$ python3 -q
>>> import numpy as np
>>> np.set_printoptions(precision=2, suppress=True, linewidth=160, legacy="1.25")
>>> J = np.load("layer12.npy")
>>> print(J)
[[8 7 8 7 1 9 5 5 4 7 9 3 3 6 8 4]
 [5 3 2 3 4 8 3 4 3 8 4 2 6 5 4 2]
 [9 0 0 6 6 5 1 7 9 3 0 8 7 6 5 7]
 [6 7 4 3 3 6 9 6 3 1 9 4 3 4 9 9]
 [8 2 0 4 5 5 2 4 0 9 6 1 9 9 2 7]
 [6 2 1 8 6 5 7 5 3 8 6 2 8 2 9 4]
 [6 8 6 7 8 7 3 8 4 6 2 5 8 3 3 5]
 [5 7 1 7 6 3 8 1 8 7 8 8 7 7 0 4]
 [9 7 9 4 7 5 3 8 2 9 4 9 8 7 6 5]
 [4 3 4 5 6 0 5 8 0 2 5 5 4 6 1 9]
 [8 5 6 6 9 2 4 4 2 5 4 0 2 3 5 8]
 [1 4 0 2 8 9 3 2 2 1 5 0 1 9 4 1]
 [7 2 2 0 9 6 6 4 0 6 8 9 7 9 9 8]
 [9 7 2 6 9 0 6 9 8 2 1 3 5 5 3 4]
 [9 1 5 3 1 6 3 2 1 9 0 9 7 5 9 1]
 [7 9 1 0 4 4 2 5 6 9 8 4 3 3 6 0]]
>>> rng = np.random.default_rng(9931)
>>> labels = rng.permutation(16)
>>> other = J[:, labels] * rng.choice([-1, 1], 16)
>>> print(other)
[[-3 -5  8  8  9 -5 -8  7 -9 -3 -6 -7 -7  1  4 -4]
 [-6 -4  2  4  4 -3 -5  8 -8 -2 -5 -3 -3  4  2 -3]
 [-7 -7  0  5  0 -1 -9  3 -5 -8 -6  0 -6  6  7 -9]
 [-3 -6  4  9  9 -9 -6  1 -6 -4 -4 -7 -3  3  9 -3]
 [-9 -4  0  2  6 -2 -8  9 -5 -1 -9 -2 -4  5  7  0]
 [-8 -5  1  9  6 -7 -6  8 -5 -2 -2 -2 -8  6  4 -3]
 [-8 -8  6  3  2 -3 -6  6 -7 -5 -3 -8 -7  8  5 -4]
 [-7 -1  1  0  8 -8 -5  7 -3 -8 -7 -7 -7  6  4 -8]
 [-8 -8  9  6  4 -3 -9  9 -5 -9 -7 -7 -4  7  5 -2]
 [-4 -8  4  1  5 -5 -4  2  0 -5 -6 -3 -5  6  9  0]
 [-2 -4  6  5  4 -4 -8  5 -2  0 -3 -5 -6  9  8 -2]
 [-1 -2  0  4  5 -3 -1  1 -9  0 -9 -4 -2  8  1 -2]
 [-7 -4  2  9  8 -6 -7  6 -6 -9 -9 -2  0  9  8  0]
 [-5 -9  2  3  1 -6 -9  2  0 -3 -5 -7 -6  9  4 -8]
 [-7 -2  5  9  0 -3 -9  9 -6 -9 -5 -1 -3  1  1 -1]
 [-3 -5  1  6  8 -2 -7  9 -4 -4 -3 -9  0  4  0 -6]]
>>> Uu, _, vt = np.linalg.svd(J.T @ other)
>>> print(labels)
[12  7  2 14 10  6  0  9  5 11 13  1  3  4 15  8]
>>> Q, V = np.linalg.qr(J[:, :9])[0], np.linalg.qr(J[:, 9:])[0]
>>> s = np.linalg.svd(Q.T @ V, compute_uv=False)
>>> print((s > 0.9).sum())
2
>>> print(round(float(np.linalg.norm(Q @ Q.T - V @ V.T, 2)), 2))
1.0
>>> F = np.load("block9.npy")
>>> print(F)
[[ 0  0 -2  0 -3  0  0  0  0  0  0]
 [ 0  2  0  2  0 -2  0  1  0  0  0]
 [ 3  0  0  0 -2  0  0  0  0  0  0]
 [ 0 -2  0 -2  0  4  0  0 -5  0  0]
 [ 2  0 -2  0  3  0  0  0  0  0  0]
 [ 0  1  0  5  0  0  0 -5 -5  0  0]
 [ 0  0  0  0  0  0 -3  0  0  3  4]
 [ 0 -2  0 -1  0 -2  0 -1 -4  0  0]
 [ 0  2  0 -1  0  3  0 -3 -4  0  0]
 [ 0  0  0  0  0  0  5  0  0  1  0]
 [ 0  0  0  0  0  0  1  0  0 -2 -3]]
>>> # 3 groups of indices that never mix
>>> other = np.array([[1, 0, 1],
...     [2, 1, 3],
...     [3, 3, 3],
...     [0, 0, 1],
...     [0, 2, 3],
...     [0, 0, 3],
...     [1, 1, 2],
...     [3, 2, 1],
...     [2, 0, 3],
...     [3, 0, 1],
...     [3, 2, 3]])
>>> print(np.einsum("ij->j", F))
[  5   1  -4   3  -2   3   3  -8 -18   2   1]
>>> print(np.linalg.matrix_rank(F @ other))
3
>>> print(np.einsum("ij,ij->i", F, F))
[13 13 13 49 17 76 34 26 39 26 14]
>>> print(np.linalg.matrix_rank(np.vstack([F, other.T])))
11
>>> print(np.linalg.norm(F, axis=1))
[3.61 3.61 3.61 7.   4.12 8.72 5.83 5.1  6.24 5.1  3.74]
>>> print(np.linalg.norm(F, axis=1).argmax())
5
>>> print(np.round(np.linalg.norm(F[9] - F[6]), 2))
9.17
>>> x0 = np.array([1, 0, -1, 0, -2, 3, 1, 1, -3, -3, 1])
>>> a = np.maximum(F @ x0, 0)
>>> print(np.maximum(F @ (3 * x0), 0))
[24  0 21 81  0 30  0 15 54  6 12]
>>> print(F.T @ a)
[  21  -18  -16  -27  -38  152   14 -109 -277   -6  -12]
>>> print(np.flatnonzero(a > 1e-9))
[ 0  2  3  5  7  8  9 10]
>>> E = np.load("sample10.npy")
>>> print(E)
[[1.   0.2  0.04 0.01 0.   0.   0.   0.   0.  ]
 [0.2  1.   0.2  0.04 0.01 0.   0.   0.   0.  ]
 [0.04 0.2  1.   0.2  0.04 0.01 0.   0.   0.  ]
 [0.01 0.04 0.2  1.   0.2  0.04 0.01 0.   0.  ]
 [0.   0.01 0.04 0.2  1.   0.2  0.04 0.01 0.  ]
 [0.   0.   0.01 0.04 0.2  1.   0.2  0.04 0.01]
 [0.   0.   0.   0.01 0.04 0.2  1.   0.2  0.04]
 [0.   0.   0.   0.   0.01 0.04 0.2  1.   0.2 ]
 [0.   0.   0.   0.   0.   0.01 0.04 0.2  1.  ]]
>>> Lm = np.linalg.cholesky(E)
>>> print(Lm @ Lm.T)
[[1.   0.2  0.04 0.01 0.   0.   0.   0.   0.  ]
 [0.2  1.   0.2  0.04 0.01 0.   0.   0.   0.  ]
 [0.04 0.2  1.   0.2  0.04 0.01 0.   0.   0.  ]
 [0.01 0.04 0.2  1.   0.2  0.04 0.01 0.   0.  ]
 [0.   0.01 0.04 0.2  1.   0.2  0.04 0.01 0.  ]
 [0.   0.   0.01 0.04 0.2  1.   0.2  0.04 0.01]
 [0.   0.   0.   0.01 0.04 0.2  1.   0.2  0.04]
 [0.   0.   0.   0.   0.01 0.04 0.2  1.   0.2 ]
 [0.   0.   0.   0.   0.   0.01 0.04 0.2  1.  ]]
>>> print(np.linalg.eigvalsh(E).min() > 0)
True
>>> print(np.round(np.prod(np.diag(Lm)) ** 2, 2), round(float(np.linalg.det(E)), 2))
0.72 0.72
>>> x0 = np.ones(9)
>>> for _ in range(6):
...     x0 = E @ x0
...     x0 /= np.linalg.norm(x0)
...     print(round(x0 @ E @ x0, 2))
... 
1.44
1.45
1.45
1.46
1.46
1.46
>>> print(np.round(np.linalg.eigvalsh(E)[-1], 2))
1.46
>>> r0, v = E[2], E[1]
>>> print(round(float(r0 @ v), 2))
0.42
>>> print(round(float(r0 @ r0), 2))
1.08
>>> pr = (r0 @ v) / (r0 @ r0) * r0
>>> print(np.round(v - pr, 2) + 0)
[ 0.18  0.92 -0.18 -0.04 -0.01  0.    0.    0.    0.  ]
>>> print(np.round(np.outer(r0, v), 2) + 0)
[[0.01 0.04 0.01 0.   0.   0.   0.   0.   0.  ]
 [0.04 0.2  0.04 0.01 0.   0.   0.   0.   0.  ]
 [0.2  1.   0.2  0.04 0.01 0.   0.   0.   0.  ]
 [0.04 0.2  0.04 0.01 0.   0.   0.   0.   0.  ]
 [0.01 0.04 0.01 0.   0.   0.   0.   0.   0.  ]
 [0.   0.01 0.   0.   0.   0.   0.   0.   0.  ]
 [0.   0.   0.   0.   0.   0.   0.   0.   0.  ]
 [0.   0.   0.   0.   0.   0.   0.   0.   0.  ]
 [0.   0.   0.   0.   0.   0.   0.   0.   0.  ]]
>>> x0 = np.array([-9, 8, -5, -2, -7, -7, 2, 9, 4])
>>> target = E @ x0
>>> b, lr = np.zeros(9), 1 / np.linalg.norm(E, 2) ** 2
>>> for i in range(300):
...     b -= lr * E.T @ (E @ b - target)
...     if i % 50 == 0: print(i, round(np.linalg.norm(E @ b - target), 2))
... 
0 8.93
50 0.0
100 0.0
150 0.0
200 0.0
250 0.0
>>> print(b)
[-9.  8. -5. -2. -7. -7.  2.  9.  4.]
>>> X = np.load("data.npy")
>>> print(X)
[[-2 -9  4 -5 -8  5  6 -2  4  1 -2  4 -7 -4]
 [-4 -2 -9  4 -5 -8  5  6 -2  4  1 -2  4 -7]
 [-7 -4 -2 -9  4 -5 -8  5  6 -2  4  1 -2  4]
 [ 4 -7 -4 -2 -9  4 -5 -8  5  6 -2  4  1 -2]
 [-2  4 -7 -4 -2 -9  4 -5 -8  5  6 -2  4  1]
 [ 1 -2  4 -7 -4 -2 -9  4 -5 -8  5  6 -2  4]
 [ 4  1 -2  4 -7 -4 -2 -9  4 -5 -8  5  6 -2]
 [-2  4  1 -2  4 -7 -4 -2 -9  4 -5 -8  5  6]
 [ 6 -2  4  1 -2  4 -7 -4 -2 -9  4 -5 -8  5]
 [ 5  6 -2  4  1 -2  4 -7 -4 -2 -9  4 -5 -8]
 [-8  5  6 -2  4  1 -2  4 -7 -4 -2 -9  4 -5]
 [-5 -8  5  6 -2  4  1 -2  4 -7 -4 -2 -9  4]
 [ 4 -5 -8  5  6 -2  4  1 -2  4 -7 -4 -2 -9]
 [-9  4 -5 -8  5  6 -2  4  1 -2  4 -7 -4 -2]]
>>> print(X @ (-1.0) ** np.arange(14))
[ 5. -5.  5. -5.  5. -5.  5. -5.  5. -5.  5. -5.  5. -5.]
>>> print(X @ np.ones(14))
[-15. -15. -15. -15. -15. -15. -15. -15. -15. -15. -15. -15. -15. -15.]
>>> print(np.fft.fft(X[0]))
[-15.   +0.j   -24.33 +4.2j    3.37 -0.05j  -2.62-15.31j -12.89 +7.52j  24.45+23.48j   3.02+11.43j   5.   +0.j     3.02-11.43j  24.45-23.48j -12.89 -7.52j
  -2.62+15.31j   3.37 +0.05j -24.33 -4.2j ]
>>> print(np.allclose(X @ X.T, X.T @ X))
True
